% python3 -q
>>> import numpy as np
>>> import numpy.linalg as la
>>> np.set_printoptions(precision=2, suppress=True, linewidth=100)
>>> rd = lambda a: np.round(a, 2) + 0
>>> mat = np.load("layer5.npy")
>>> mat
array([[  5,  -2,   4,  -2,  -5],
       [  8,   2,   8,  -1, -10],
       [ 13,   6,   4,   3,  -7],
       [ 14,   4,  -1,   1,  -8],
       [ 14,   1,  -6,   4,  -7],
       [ 17,  -3, -11,   0,  -5],
       [ 22,  -2,  -8,  -1,  -1],
       [ 26,   0, -10,   3,  -6],
       [ 26,  -4,  -6,   6,  -5],
       [ 23,  -7,  -4,   8,  -7],
       [ 24,  -7,  -9,   6,  -4],
       [ 26,  -9,  -6,   4,  -7],
       [ 26,  -4,  -1,   2,  -5],
       [ 28,  -8,   0,   5,   0],
       [ 29,  -6,  -3,   1,   2],
       [ 28, -11,  -5,   2,   7],
       [ 26,  -9,   0,   2,   7],
       [ 28, -12,   1,   2,   6],
       [ 31, -11,   2,  -1,   8],
       [ 30, -12,   7,  -6,  10],
       [ 26, -10,   6, -10,   8],
       [ 24,  -9,   8,  -9,  13],
       [ 22,  -5,   9, -13,  11],
       [ 21,  -3,  14, -17,   7],
       [ 23,  -7,  12, -22,  11],
       [ 27, -10,  12, -21,   9],
       [ 23,  -9,  16, -21,   5],
       [ 25,  -5,  11, -19,   9],
       [ 28, -10,  11, -14,   4],
       [ 31, -10,   9, -12,   3],
       [ 33, -14,   6,  -8,   1],
       [ 32, -17,  11, -13,  -3],
       [ 29, -21,  10, -11,  -4]])
>>> q, Rm = la.qr(mat)
>>> np.allclose(Rm.T @ Rm, mat.T @ mat)
True
>>> q.shape, Rm.shape
((33, 5), (5, 5))
>>> print(rd(np.trace(q @ q.T)))
5.0
>>> rd(abs(Rm[0, 0])), rd(la.norm(mat[:, 0]))
(np.float64(142.3), np.float64(142.3))
>>> F = np.array([[-1, 2, 1, 3, 1, 1, 1, -1],
...     [0, -1, -2, 1, 2, 0, 2, -3],
...     [0, -1, -2, 1, 2, 0, 2, -3]])
>>> print(F)
[[-1  2  1  3  1  1  1 -1]
 [ 0 -1 -2  1  2  0  2 -3]
 [ 0 -1 -2  1  2  0  2 -3]]
>>> print(la.cond(F) > 100)
True
>>> la.matrix_rank(F, rtol=0.1)
np.int64(2)
>>> rd(la.norm(F, 2) / la.norm(F))
np.float64(0.86)
>>> Uu, sigma, Vt = la.svd(F)
>>> vecs = Vt[:(sigma > 1e-8).sum()]
>>> rng = np.random.default_rng(40214)
>>> x = F[2] + 5 * F[0] + rng.integers(2) * np.eye(8)[0]
>>> x
array([-5.,  9.,  3., 16.,  7.,  5.,  7., -8.])
>>> np.allclose(vecs.T @ vecs @ x, x)
True
>>> rd(la.norm(x - vecs.T @ vecs @ x))
np.float64(0.0)
>>> out = np.array([[0, -3],
...     [5, -1],
...     [1, -2],
...     [2, -4],
...     [-5, 3],
...     [-4, 0],
...     [-4, -2],
...     [-2, -1]])
>>> print(np.einsum("ij,ij->i", F, F))
[19 23 23]
>>> np.vstack([F, out.T]).shape
(5, 8)
>>> np.einsum("ik,kj->ji", F, out)
array([[  6, -17, -17],
       [-11,   6,   6]])
>>> Uu, sigma, Vt = la.svd(F)
>>> np.argmax(sigma[:-1] / (sigma[1:] + 1e-6)) + 1
np.int64(2)
>>> rd(sigma)
array([6.96, 4.07, 0.  ])
>>> out = Uu[:, :2] @ np.diag(sigma[:2]) @ Vt[:2]
>>> la.matrix_rank(out)
np.int64(2)
>>> la.matrix_rank(F, rtol=0.05)
np.int64(2)
>>> rd(la.norm(F - out, 2)), rd(sigma[2])
(np.float64(0.0), np.float64(0.0))
>>> P = mat @ la.solve(mat.T @ mat, mat.T)
>>> la.matrix_rank(np.eye(33) - P)
np.int64(28)
>>> np.trace(P)
np.float64(5.0)
>>> np.allclose(P @ P, P)
True
>>> print(rd(la.eigvalsh(P)))
[0. 0. 0. 0. 0. 0. 0. 0. 0. 0. 0. 0. 0. 0. 0. 0. 0. 0. 0. 0. 0. 0. 0. 0. 0. 0. 0. 0. 1. 1. 1. 1. 1.]
